In [1]: import numpy as np

In [2]: np.set_printoptions(precision=2, suppress=True, linewidth=100)

In [3]: m1 = np.loadtxt("case2.csv", delimiter=",")

In [4]: print(m1)
[[ 2.   -2.   -4.49  1.   -1.    2.   -2.    3.49 -2.   -3.24  1.49]
 [ 2.   -2.    0.86  1.   -1.    2.   -2.   -1.86 -2.   -0.57 -3.86]
 [ 2.   -2.   -2.96  1.   -1.    2.   -2.    1.96 -2.   -2.48 -0.04]
 [ 2.   -2.   -3.18  1.   -1.    2.   -2.    2.18 -2.   -2.59  0.18]
 [ 2.   -2.   -4.44  1.   -1.    2.   -2.    3.44 -2.   -3.22  1.44]
 [ 2.   -2.   -5.97  1.   -1.    2.   -2.    4.97 -2.   -3.98  2.97]
 [ 2.   -2.   -0.31  1.   -1.    2.   -2.   -0.69 -2.   -1.16 -2.69]
 [ 2.   -2.   -1.74  1.   -1.    2.   -2.    0.74 -2.   -1.87 -1.26]
 [ 2.   -2.    0.32  1.   -1.    2.   -2.   -1.32 -2.   -0.84 -3.32]
 [ 2.   -2.    1.53  1.   -1.    2.   -2.   -2.53 -2.   -0.23 -4.53]
 [ 2.   -2.    0.19  1.   -1.    2.   -2.   -1.19 -2.   -0.91 -3.19]
 [ 2.   -2.   -5.95  1.   -1.    2.   -2.    4.95 -2.   -3.98  2.95]
 [ 2.   -2.   -2.98  1.   -1.    2.   -2.    1.98 -2.   -2.49 -0.02]
 [ 2.   -2.   -2.02  1.   -1.    2.   -2.    1.02 -2.   -2.01 -0.98]
 [ 2.   -2.   -2.15  1.   -1.    2.   -2.    1.15 -2.   -2.08 -0.85]
 [ 2.   -2.   -1.2   1.   -1.    2.   -2.    0.2  -2.   -1.6  -1.8 ]
 [ 2.   -2.   -2.51  1.   -1.    2.   -2.    1.51 -2.   -2.25 -0.49]
 [ 2.   -2.   -1.65  1.   -1.    2.   -2.    0.65 -2.   -1.83 -1.35]]

In [5]: rank = np.linalg.matrix_rank(m1)

In [6]: print(rank)
3

In [7]: null = np.linalg.svd(m1)[2][rank:].T

In [8]: print([int(np.linalg.matrix_rank(m1[:i])) for i in range(1, len(m1) + 1)])
[1, 2, 3, 3, 3, 3, 3, 3, 3, 3, 3, 3, 3, 3, 3, 3, 3, 3]

In [9]: print([int(np.linalg.matrix_rank(np.delete(m1, i, axis=0))) for i in range(18)])
[3, 3, 3, 3, 3, 3, 3, 3, 3, 3, 3, 3, 3, 3, 3, 3, 3, 3]

In [10]: print([int(np.linalg.matrix_rank(m1[:, :j + 1])) for j in range(11)])
[1, 1, 2, 2, 2, 2, 2, 2, 2, 3, 3]

In [11]: print(np.linalg.matrix_rank(m1.T @ m1), np.linalg.matrix_rank(m1 @ m1.T))
3 3

In [12]: print(np.allclose(m1 @ null, 0))
True

In [13]: left, s, Vt = np.linalg.svd(m1)

In [14]: print(s.round(2) + 0)
[25.3  14.73  0.01  0.    0.    0.    0.    0.    0.    0.    0.  ]

In [15]: print(np.argmax(s[:-1] / (s[1:] + 1e-6)) + 1)
3

In [16]: B = left[:, :3] @ np.diag(s[:3]) @ Vt[:3]

In [17]: print(np.round(np.linalg.norm(m1 - B) / np.linalg.norm(m1), 2))
0.0

In [18]: u, v = m1[2], m1[9]

In [19]: print(np.round(u @ u, 2))
40.76

In [20]: pr = (u @ v) / (u @ u) * u

In [21]: print(np.linalg.matrix_rank(np.outer(u, v)))
1

In [22]: print(v - pr)
[ 1.35 -1.35  2.49  0.67 -0.67  1.35 -1.35 -3.17 -1.35  0.58 -4.52]

In [23]: print(pr)
[ 0.65 -0.65 -0.96  0.33 -0.33  0.65 -0.65  0.64 -0.65 -0.81 -0.01]

In [24]: B = m1 / np.linalg.norm(m1, axis=1, keepdims=True)

In [25]: gram = B @ B.T

In [26]: print(np.argwhere(np.triu(np.abs(gram) > 0.95, 1)))
[[ 0  2]
 [ 0  3]
 [ 0  4]
 [ 0  5]
 [ 0 11]
 [ 0 12]
 [ 1  8]
 [ 1  9]
 [ 1 10]
 [ 2  3]
 [ 2  4]
 [ 2 12]
 [ 2 13]
 [ 2 14]
 [ 2 16]
 [ 3  4]
 [ 3 12]
 [ 3 13]
 [ 3 14]
 [ 3 16]
 [ 4  5]
 [ 4 11]
 [ 4 12]
 [ 5 11]
 [ 6  8]
 [ 6 10]
 [ 6 15]
 [ 7 13]
 [ 7 14]
 [ 7 15]
 [ 7 16]
 [ 7 17]
 [ 8  9]
 [ 8 10]
 [ 9 10]
 [12 13]
 [12 14]
 [12 16]
 [13 14]
 [13 15]
 [13 16]
 [13 17]
 [14 15]
 [14 16]
 [14 17]
 [15 17]
 [16 17]]

In [27]: print(np.linalg.norm(B, axis=1))
[1. 1. 1. 1. 1. 1. 1. 1. 1. 1. 1. 1. 1. 1. 1. 1. 1. 1.]

In [28]: K = np.load("arr.npy")

In [29]: print(K)
[[ 0.73  0.37 -4.87  0.49 -0.8  -0.54]
 [ 0.38 -1.94  3.79 -0.46  2.97  0.93]
 [-0.94  1.38  3.79 -0.34  0.61 -4.71]
 [ 0.34  0.5  -4.9   0.52 -2.28  1.95]
 [-0.66  1.34 -0.03  0.06 -1.49 -1.23]
 [ 0.44 -1.48  3.25 -0.4   3.17 -0.99]
 [ 1.73 -1.27 -4.34  0.35  2.21 -1.26]
 [ 1.01 -0.31 -2.18  0.17  1.97 -3.33]
 [-2.22  2.5   4.29 -0.3  -3.13 -0.75]
 [ 0.69 -0.79 -2.4   0.21  0.07  1.83]
 [-2.3   1.06  3.29 -0.2  -5.57  8.28]
 [-0.55  0.13  2.62 -0.25  0.09 -0.06]
 [ 0.29 -1.35  2.53 -0.31  2.08  0.6 ]]

In [30]: # rows and columns are dependent

In [31]: left, s, Vt = np.linalg.svd(K)

In [32]: print(s.round(2) + 0)
[13.54 12.32  7.79  0.    0.    0.  ]

In [33]: print(np.argmax(s[:-1] / (s[1:] + 1e-6)) + 1)
3

In [34]: B = left[:, :3] @ np.diag(s[:3]) @ Vt[:3]

In [35]: print(round(np.linalg.norm(K - B) / np.linalg.norm(K), 2))
0.0

In [36]: print(round(np.linalg.norm(K - B, 2), 2), np.round(s[3], 2))
0.0 0.0

In [37]: print(round(float(np.abs(K - B).max()), 2))
0.0
